$ python -q
>>> import numpy as np
>>> np.set_printoptions(suppress=True, linewidth=120)
>>> A = np.load("data.npy")
>>> print(A)
[[-4. -2.  0.  2.]
 [-2. -4.  0.  2.]
 [-6. -6. -2.  6.]
 [-6. -6. -4.  8.]]
>>> left, sigma, Vh = np.linalg.svd(A)
>>> print(sigma.round(2) + 0)
[17.34  2.73  2.    0.  ]
>>> print(np.argmax(sigma[:-1] / (sigma[1:] + 1e-6)) + 1)
3
>>> B = left[:, :3] @ np.diag(sigma[:3]) @ Vh[:3]
>>> print(round(float(np.linalg.norm(A - B, 2)), 2), np.round(sigma[3], 2))
0.0 0.0
>>> print(B.round(2) + 0)
[[-4. -2.  0.  2.]
 [-2. -4.  0.  2.]
 [-6. -6. -2.  6.]
 [-6. -6. -4.  8.]]
>>> left, sigma, Vh = np.linalg.svd(A)
>>> evecs = Vh[:(sigma > 1e-8).sum()]
>>> rng = np.random.default_rng(45800)
>>> vec = A[3] + 2 * A[2] + rng.integers(2) * np.eye(4)[3]
>>> print(vec)
[-18. -18.  -8.  21.]
>>> print(np.round(np.linalg.norm(vec - evecs.T @ evecs @ vec), 2))
0.67
>>> print(np.round(np.diag(evecs.T @ evecs), 2))
[0.95 0.95 0.55 0.55]
>>> print(np.linalg.matrix_rank(np.vstack([A, vec])))
4
>>> print(np.round(np.linalg.eigvals(A), 2) + 0)
[ 0. -2. -2.  2.]
>>> print(np.einsum("ii->", A))
-2.0
>>> print(round(np.linalg.det(2 * A), 2), np.round(np.linalg.det(A), 2))
0.0 0.0
>>> print(np.round(np.poly(A), 2) + 0)
[ 1.  2. -4. -8.  0.]
>>> print(round(float(np.linalg.det(A.T)), 2))
0.0
>>> F = np.load("case12.npy")
>>> print(F)
[[0 2 0 0 0 0]
 [3 0 0 0 0 0]
 [0 0 0 0 1 0]
 [0 0 0 0 0 1]
 [0 0 0 0 0 0]
 [0 0 0 0 0 0]]
>>> vec = np.array([0, 0, 2, -4, 0, 4])
>>> print(F @ (2 * vec))
[0 0 0 8 0 0]
>>> print(F @ vec)
[0 0 0 4 0 0]
>>> print(np.round(np.trace(np.linalg.pinv(F) @ F), 2))
4.0
>>> print(np.unique(F.round(6), axis=0).shape)
(5, 6)
>>> print(np.linalg.lstsq(F[:-1].T, F[-1])[2])
4
>>> B = np.array([[1, 4, 3], [1, 3, 3], [0, 4, 3], [5, 1, 5], [1, 3, 3], [3, 5, 3]])
>>> print(np.linalg.matrix_rank(np.vstack([F, B.T])))
6
>>> print(np.linalg.matrix_rank(F @ B))
3
>>> print(np.einsum("ij->j", F))
[3 2 0 0 1 1]
>>> E = np.load("mat.npy")
>>> print(E)
[[-0.01  0.81 -1.03  0.88 -1.46  0.  ]
 [ 0.81 -1.98  0.5   1.17  0.01  0.01]
 [-1.03  0.5  -1.63  1.07  1.34  0.5 ]
 [ 0.88  1.17  1.07  0.41  0.09  1.16]
 [-1.46  0.01  1.34  0.09 -0.83  0.73]
 [ 0.    0.01  0.5   1.16  0.73 -1.96]]
>>> u = np.array([2, 0, 0, -2, -2, -2])
>>> B = E + np.outer(u, np.eye(6)[5])
>>> print(np.linalg.matrix_rank(np.linalg.inv(B) - np.linalg.inv(E), tol=1e-8))
1
>>> print(round(float(np.linalg.det(B) / np.linalg.det(E)), 2), round(float(1 + np.linalg.solve(E, u)[5]), 2))
1.02 1.02
>>> print(B.round(2))
[[-0.01  0.81 -1.03  0.88 -1.46  2.  ]
 [ 0.81 -1.98  0.5   1.17  0.01  0.01]
 [-1.03  0.5  -1.63  1.07  1.34  0.5 ]
 [ 0.88  1.17  1.07  0.41  0.09 -0.84]
 [-1.46  0.01  1.34  0.09 -0.83 -1.27]
 [ 0.    0.01  0.5   1.16  0.73 -3.96]]
>>> W0 = np.loadtxt("layer6.csv", delimiter=",")
>>> print(W0)
[[  1.85   1.22   3.04  -2.07  -1.75   1.59   0.28]
 [  0.13  -1.96  -0.97   5.92  -1.2   -0.89  -2.37]
 [  0.97  -2.81  -0.05  -0.35  -2.17  -2.25   1.83]
 [ -0.23   1.28  -1.72   1.73   1.44   0.48  -2.31]
 [ -0.85  -4.25  -8.35  -0.44  -4.79  -1.5    2.02]
 [ -0.43  -0.92  -3.    -0.32  -0.74  -2.48   1.05]
 [  5.61   3.8   -1.06   2.52  -7.04  -2.28  -0.48]
 [  0.48   2.12  -6.41  -3.58  -3.73  -2.51   2.63]
 [ -7.51   2.6   -4.86  -3.27  -1.07   1.19  -3.57]
 [  3.41  -4.61   0.89   5.29   2.26  -2.4    0.23]
 [  7.8   -8.01  -1.3    1.99   3.65  -0.29  -2.72]
 [  4.34   2.42  -1.84   6.82   9.88   0.7   -0.53]
 [  0.   -10.87   1.08  -2.24  -5.27  -1.38  -1.45]
 [  0.3    0.77  -2.65  -7.48  -4.44   0.45   1.03]
 [ -9.43   0.71   5.74   6.8   -3.77   1.64  -1.21]
 [  1.5   -0.48  -5.76   0.57  -6.08  -1.12  -0.21]
 [ -1.67   1.59   3.83  -0.05  10.53  -4.46   0.06]
 [  4.25   3.53   5.93   6.37  -4.35   4.03  -1.03]
 [ -1.5   -7.89   0.29  -3.37  -0.95   0.7   -1.27]
 [ -1.13   0.67   5.57   1.26  -4.74   0.52   1.37]
 [  3.89   3.45   0.39   1.17   2.68   2.7   -0.11]
 [ -0.52  -1.89   0.31  -5.26  -4.88  -4.61   2.03]
 [ -0.28  -0.33   7.65   4.52  -8.99  -4.69  -3.37]
 [  3.37   9.14   2.42  -0.1    3.58   0.29  -2.67]
 [  0.13   2.91   6.35   0.     4.06  -1.04  -1.24]
 [ -0.55   1.23  -1.49   5.11  -3.36   2.62   0.81]
 [ -0.63  -3.94   1.88   2.58   5.46   5.3   -0.32]
 [ -0.9   -6.42  -0.11  -5.08   4.42   3.04   2.65]
 [ -2.4    2.82  -0.09   5.72  -1.69   3.63   6.2 ]
 [  8.78   3.08  -2.88  -0.08   2.52   2.65  -2.51]
 [ -2.79   1.68  -2.05  -5.99  -4.88  -1.75   2.71]
 [ -7.74  -4.69  -5.01  -3.96   3.99   2.14   2.96]
 [ -0.38   1.16  -4.68  -1.09   4.21   3.65  -1.46]
 [ -4.63   2.84   1.02  -3.86   0.82  -1.93   3.43]
 [ -3.38  -2.9    2.8    4.55  -6.59  -0.9    2.42]
 [  2.91   2.26  -1.35   1.12   7.72   0.1   -1.07]
 [ -1.01  -1.32  -1.09  -1.99  -2.35  -0.17  -1.19]]
>>> vec = np.array([-2, 4, 5, 3, -1, -4, 2])
>>> target = W0 @ vec
>>> print(np.round(np.linalg.solve(W0.T @ W0, W0.T @ target), 2))
[-2.  4.  5.  3. -1. -4.  2.]
>>> print(np.round(np.linalg.lstsq(W0, target)[0], 2))
[-2.  4.  5.  3. -1. -4.  2.]
>>> target = target + 0.1 * rng.normal(size=37)
>>> print(target.round(2))
[  6.08   4.84   0.21  -5.82 -43.53  -5.86  21.37 -16.02 -19.64   2.72 -56.19  -1.56 -36.84 -28.52  65.63 -21.97  36.26
  40.61 -41.62  41.96  -2.18   6.4   72.    31.57  40.66   8.14 -24.97 -50.99  32.19 -38.1    1.5  -46.79 -43.09  27.96
  37.95 -10.68 -13.97]
>>> b, *_ = np.linalg.lstsq(W0, target)
>>> print(b.round(2))
[-2.    4.    5.    2.99 -1.   -4.01  2.  ]
>>> print(round(np.linalg.norm(target - W0 @ b), 2))
0.69
>>> print(np.round(W0.T @ (target - W0 @ b), 2) + 0)
[0. 0. 0. 0. 0. 0. 0.]
